$ ipython --no-banner

In [1]: import numpy as np

In [2]: import numpy.linalg as la

In [3]: np.set_printoptions(suppress=True, linewidth=100)

In [4]: tidy = lambda a: np.round(a, 2) + 0

In [5]: rng = np.random.default_rng(98)

In [6]: idx = rng.integers(0, 3, 5)

In [7]: A = np.array([[-3, 3, 2, 2, 3],
   ...:     [-2, -1, -3, -3, -3],
   ...:     [2, -3, 3, 0, -2],
   ...:     [-2, -2, -2, 0, -2],
   ...:     [3, -2, 2, 0, 0]]) * (idx[:, None] == idx)

In [8]: A
Out[8]: 
array([[-3,  0,  0,  0,  3],
       [ 0, -1, -3, -3,  0],
       [ 0, -3,  3,  0,  0],
       [ 0, -2, -2,  0,  0],
       [ 3,  0,  0,  0,  0]])

In [9]: # splits into 2 blocks

In [10]: M2 = A ** -1
Traceback (most recent call last):
  Cell In[10], line 1
    M2 = A ** -1
ValueError: Integers to negative integer powers are not allowed.


In [11]: M2 = la.inv(A)

In [12]: tidy(la.det(A) * la.det(M2))
Out[12]: np.float64(1.0)

In [13]: tidy(A @ M2)
Out[13]: 
array([[1., 0., 0., 0., 0.],
       [0., 1., 0., 0., 0.],
       [0., 0., 1., 0., 0.],
       [0., 0., 0., 1., 0.],
       [0., 0., 0., 0., 1.]])

In [14]: tidy(la.inv(M2))
Out[14]: 
array([[-3.,  0.,  0.,  0.,  3.],
       [ 0., -1., -3., -3.,  0.],
       [ 0., -3.,  3.,  0.,  0.],
       [ 0., -2., -2.,  0.,  0.],
       [ 3.,  0.,  0.,  0.,  0.]])

In [15]: W0 = np.load("arr.npy")

In [16]: W0
Out[16]: 
array([[-2, -2, -2],
       [-2, -4, -4],
       [-2, -4, -6]])

In [17]: # equal to its transpose

In [18]: tidy(la.det(W0[::-1]))
Out[18]: np.float64(8.0)

In [19]: np.einsum("ij,ji->", W0, W0)
Out[19]: np.int64(104)

In [20]: tidy(la.eigvals(W0))
Out[20]: array([-10.1 ,  -1.29,  -0.62])

In [21]: tidy(la.det(2 * W0)), tidy(la.det(W0))
Out[21]: (np.float64(-64.0), np.float64(-8.0))

In [22]: vec = np.array([1, -4, -7])

In [23]: target = W0 @ vec

In [24]: c, lr = np.zeros(3), 1 / la.norm(W0, 2) ** 2

In [25]: for i in range(3):
    ...:     c -= lr * W0.T @ (W0 @ c - target)
    ...:     if i % 1 == 0: print(i, round(la.norm(W0 @ c - target), 2))
    ...: 
0 4.57
1 4.5
2 4.43

In [26]: tidy(c)
Out[26]: array([-2.23, -4.21, -5.4 ])
